$ python -q
>>> import numpy as np
>>> import numpy.linalg as la
>>> np.set_printoptions(suppress=True, linewidth=160)
>>> def tidy(a):
...     return np.round(a, 2) + 0
... 
>>> E = np.array([[-4.93, -6.05, -3.85],
...     [-1.26, 5.77, 1.13],
...     [0.08, -4.59, -1.6],
...     [-1.98, 1.53, 2.7],
...     [4.9, -2.01, -1.01],
...     [-1.49, -4.31, 1.98],
...     [-2.99, 4.34, 1.67],
...     [-0.81, 0.5, 1.97],
...     [2.03, -3.22, 0.2],
...     [-2.36, -0.37, 1.18],
...     [5.57, 0.94, 0.77],
...     [4.47, -0.11, 4.54],
...     [3.58, -0.94, 1.56],
...     [-2.88, -2.4, 2.11],
...     [-2.76, 2.85, -2.64],
...     [-0.77, 2.36, 1.91],
...     [0.54, 4.55, 3.58],
...     [1.72, -2.16, -1.15],
...     [-0.04, -7.0, 0.25],
...     [-2.58, -1.67, 2.24]])
>>> E
array([[-4.93, -6.05, -3.85],
       [-1.26,  5.77,  1.13],
       [ 0.08, -4.59, -1.6 ],
       [-1.98,  1.53,  2.7 ],
       [ 4.9 , -2.01, -1.01],
       [-1.49, -4.31,  1.98],
       [-2.99,  4.34,  1.67],
       [-0.81,  0.5 ,  1.97],
       [ 2.03, -3.22,  0.2 ],
       [-2.36, -0.37,  1.18],
       [ 5.57,  0.94,  0.77],
       [ 4.47, -0.11,  4.54],
       [ 3.58, -0.94,  1.56],
       [-2.88, -2.4 ,  2.11],
       [-2.76,  2.85, -2.64],
       [-0.77,  2.36,  1.91],
       [ 0.54,  4.55,  3.58],
       [ 1.72, -2.16, -1.15],
       [-0.04, -7.  ,  0.25],
       [-2.58, -1.67,  2.24]])
>>> dist = la.norm(E[:, None] - E[None], axis=-1)
>>> la.matrix_rank(dist ** 2)
np.int64(5)
>>> dist.mean(axis=1).argmax()
np.int64(0)
>>> (dist + 1e9 * np.eye(20)).round(6).argmin(axis=1)
array([ 2,  6, 17, 15, 12, 13,  1,  3, 17, 19, 12, 12, 10, 19,  6,  3, 15,  8,  2, 13])
>>> dist[13].round(6).argsort(kind="stable")[:4]
array([13, 19,  9,  5])
>>> A2 = np.c_[E[:, :1] @ np.array([[0]]), np.array([-3, 2, -2, -3, 2, 0, -1, -3, 1, -2, 3, -3, -3, 1, 1, 0, -2, 2, -2, 1])]
>>> A2
array([[ 0., -3.],
       [ 0.,  2.],
       [ 0., -2.],
       [ 0., -3.],
       [ 0.,  2.],
       [ 0.,  0.],
       [ 0., -1.],
       [ 0., -3.],
       [ 0.,  1.],
       [ 0., -2.],
       [ 0.,  3.],
       [ 0., -3.],
       [ 0., -3.],
       [ 0.,  1.],
       [ 0.,  1.],
       [ 0.,  0.],
       [ 0., -2.],
       [ 0.,  2.],
       [ 0., -2.],
       [ 0.,  1.]])
>>> la.matrix_rank(A2)
np.int64(1)
>>> tidy(la.norm(A2 - E @ la.lstsq(E, A2)[0], axis=0))
array([0.  , 8.06])
>>> tidy(la.lstsq(E, A2[:, 0])[0])
array([0., 0., 0.])
>>> la.matrix_rank(np.c_[E, A2])
np.int64(4)
>>> G = E.T @ E
>>> tidy(np.trace(G)), tidy((E ** 2).sum())
(np.float64(506.39), np.float64(506.39))
>>> (E @ E.T).shape
(20, 20)
>>> tidy(G)
array([[165.57,  -1.37,  19.29],
       [ -1.37, 243.9 ,  45.9 ],
       [ 19.29,  45.9 ,  96.92]])
>>> np.allclose(G, G.T)
True
>>> tidy(la.eigvalsh(G)[::-1])
array([257.23, 169.56,  79.6 ])
>>> la.matrix_rank(G)
np.int64(3)
>>> tidy(np.diag(G))
array([165.57, 243.9 ,  96.92])
>>> rng = np.random.default_rng(2284)
>>> z = rng.permutation(3)
>>> A2 = E[:, z] * rng.choice([-1, 1], 3)
>>> A2
array([[ 6.05, -3.85, -4.93],
       [-5.77,  1.13, -1.26],
       [ 4.59, -1.6 ,  0.08],
       [-1.53,  2.7 , -1.98],
       [ 2.01, -1.01,  4.9 ],
       [ 4.31,  1.98, -1.49],
       [-4.34,  1.67, -2.99],
       [-0.5 ,  1.97, -0.81],
       [ 3.22,  0.2 ,  2.03],
       [ 0.37,  1.18, -2.36],
       [-0.94,  0.77,  5.57],
       [ 0.11,  4.54,  4.47],
       [ 0.94,  1.56,  3.58],
       [ 2.4 ,  2.11, -2.88],
       [-2.85, -2.64, -2.76],
       [-2.36,  1.91, -0.77],
       [-4.55,  3.58,  0.54],
       [ 2.16, -1.15,  1.72],
       [ 7.  ,  0.25, -0.04],
       [ 1.67,  2.24, -2.58]])
>>> Uu, _, VT = la.svd(E.T @ A2)
>>> tidy(Uu @ VT)
array([[ 0.,  0.,  1.],
       [-1.,  0.,  0.],
       [ 0.,  1.,  0.]])
>>> tidy(la.lstsq(E, A2)[0])
array([[ 0.,  0.,  1.],
       [-1.,  0.,  0.],
       [ 0.,  1.,  0.]])
>>> z
array([1, 2, 0])
